$ python3 -q
>>> import numpy as np
>>> np.set_printoptions(suppress=True, linewidth=140)
>>> def rd(a):
...     return np.round(a, 2) + 0
... 
>>> F = np.loadtxt("mat.csv", delimiter=",")
>>> F
array([[ 0.,  0.,  1., -2., -1., -1.,  1.,  1.,  0.,  1.],
       [ 0.,  0., -2., -2.,  1., -1.,  0., -2., -1., -2.],
       [ 0.,  0.,  0.,  0.,  1.,  1., -2.,  0., -1., -1.],
       [ 0.,  0.,  0.,  0.,  0.,  2.,  0., -1.,  0.,  0.],
       [ 0.,  0.,  0.,  0.,  0.,  0.,  2.,  0.,  1., -1.],
       [ 0.,  0.,  0.,  0.,  0.,  0., -1.,  2.,  0.,  0.],
       [ 0.,  0.,  0.,  0.,  0.,  0.,  0., -2.,  2., -1.],
       [ 0.,  0.,  0.,  0.,  0.,  0.,  0.,  0.,  1.,  0.],
       [ 0.,  0.,  0.,  0.,  0.,  0.,  0.,  0.,  0., -2.],
       [ 0.,  0.,  0.,  0.,  0.,  0.,  0.,  0.,  0.,  0.]])
>>> # rank 8
>>> np.allclose(F @ F.T, F.T @ F)
False
>>> rd(np.linalg.det(F))
np.float64(0.0)
>>> np.trace(F)
np.float64(0.0)
>>> rd(np.abs(np.linalg.eigvals(F)).max())
np.float64(0.0)
>>> def softmax(z):
...     e = np.exp(z - z.max(axis=-1, keepdims=True))
...     return e / e.sum(axis=-1, keepdims=True)
... 
>>> rd(softmax(F[7]))
array([0.09, 0.09, 0.09, 0.09, 0.09, 0.09, 0.09, 0.09, 0.23, 0.09])
>>> att = F @ F.T / np.sqrt(10)
>>> softmax(att).round(6).argmax(axis=1)
array([0, 1, 2, 3, 4, 5, 6, 6, 1, 0])
>>> rd(softmax(att)[7] @ F)
array([ 0.  ,  0.  , -0.04, -0.31,  0.04,  0.09,  0.12, -0.29,  0.46, -0.58])
>>> ang = np.radians(180)
>>> r_ = np.eye(10)
>>> r_[4, 4] = r_[7, 7] = np.cos(ang)
>>> r_[4, 7], r_[7, 4] = -np.sin(ang), np.sin(ang)
>>> rd(r_)
array([[ 1.,  0.,  0.,  0.,  0.,  0.,  0.,  0.,  0.,  0.],
       [ 0.,  1.,  0.,  0.,  0.,  0.,  0.,  0.,  0.,  0.],
       [ 0.,  0.,  1.,  0.,  0.,  0.,  0.,  0.,  0.,  0.],
       [ 0.,  0.,  0.,  1.,  0.,  0.,  0.,  0.,  0.,  0.],
       [ 0.,  0.,  0.,  0., -1.,  0.,  0.,  0.,  0.,  0.],
       [ 0.,  0.,  0.,  0.,  0.,  1.,  0.,  0.,  0.,  0.],
       [ 0.,  0.,  0.,  0.,  0.,  0.,  1.,  0.,  0.,  0.],
       [ 0.,  0.,  0.,  0.,  0.,  0.,  0., -1.,  0.,  0.],
       [ 0.,  0.,  0.,  0.,  0.,  0.,  0.,  0.,  1.,  0.],
       [ 0.,  0.,  0.,  0.,  0.,  0.,  0.,  0.,  0.,  1.]])
>>> out = F @ r_.T
>>> np.abs(out - F).max(axis=0)
array([0., 0., 0., 0., 2., 0., 0., 4., 0., 0.])
>>> rd(np.linalg.svd(F, compute_uv=False)), rd(np.linalg.svd(out, compute_uv=False))
(array([5.  , 4.  , 3.53, 2.37, 1.87, 1.75, 1.01, 0.52, 0.  , 0.  ]), array([5.  , 4.  , 3.53, 2.37, 1.87, 1.75, 1.01, 0.52, 0.  , 0.  ]))
>>> np.allclose(F @ F.T, out @ out.T)
True
>>> F - F[0]
array([[ 0.,  0.,  0.,  0.,  0.,  0.,  0.,  0.,  0.,  0.],
       [ 0.,  0., -3.,  0.,  2.,  0., -1., -3., -1., -3.],
       [ 0.,  0., -1.,  2.,  2.,  2., -3., -1., -1., -2.],
       [ 0.,  0., -1.,  2.,  1.,  3., -1., -2.,  0., -1.],
       [ 0.,  0., -1.,  2.,  1.,  1.,  1., -1.,  1., -2.],
       [ 0.,  0., -1.,  2.,  1.,  1., -2.,  1.,  0., -1.],
       [ 0.,  0., -1.,  2.,  1.,  1., -1., -3.,  2., -2.],
       [ 0.,  0., -1.,  2.,  1.,  1., -1., -1.,  1., -1.],
       [ 0.,  0., -1.,  2.,  1.,  1., -1., -1.,  0., -3.],
       [ 0.,  0., -1.,  2.,  1.,  1., -1., -1.,  0., -1.]])
>>> np.diff(F, axis=0)
array([[ 0.,  0., -3.,  0.,  2.,  0., -1., -3., -1., -3.],
       [ 0.,  0.,  2.,  2.,  0.,  2., -2.,  2.,  0.,  1.],
       [ 0.,  0.,  0.,  0., -1.,  1.,  2., -1.,  1.,  1.],
       [ 0.,  0.,  0.,  0.,  0., -2.,  2.,  1.,  1., -1.],
       [ 0.,  0.,  0.,  0.,  0.,  0., -3.,  2., -1.,  1.],
       [ 0.,  0.,  0.,  0.,  0.,  0.,  1., -4.,  2., -1.],
       [ 0.,  0.,  0.,  0.,  0.,  0.,  0.,  2., -1.,  1.],
       [ 0.,  0.,  0.,  0.,  0.,  0.,  0.,  0., -1., -2.],
       [ 0.,  0.,  0.,  0.,  0.,  0.,  0.,  0.,  0.,  2.]])
>>> F.sum(axis=1)
array([ 0., -9., -2.,  1.,  2.,  1., -1.,  1., -2.,  0.])
>>> np.unravel_index(np.abs(F).argmax(), F.shape)
(np.int64(0), np.int64(3))
>>> rd(np.linalg.norm(F))
np.float64(8.19)
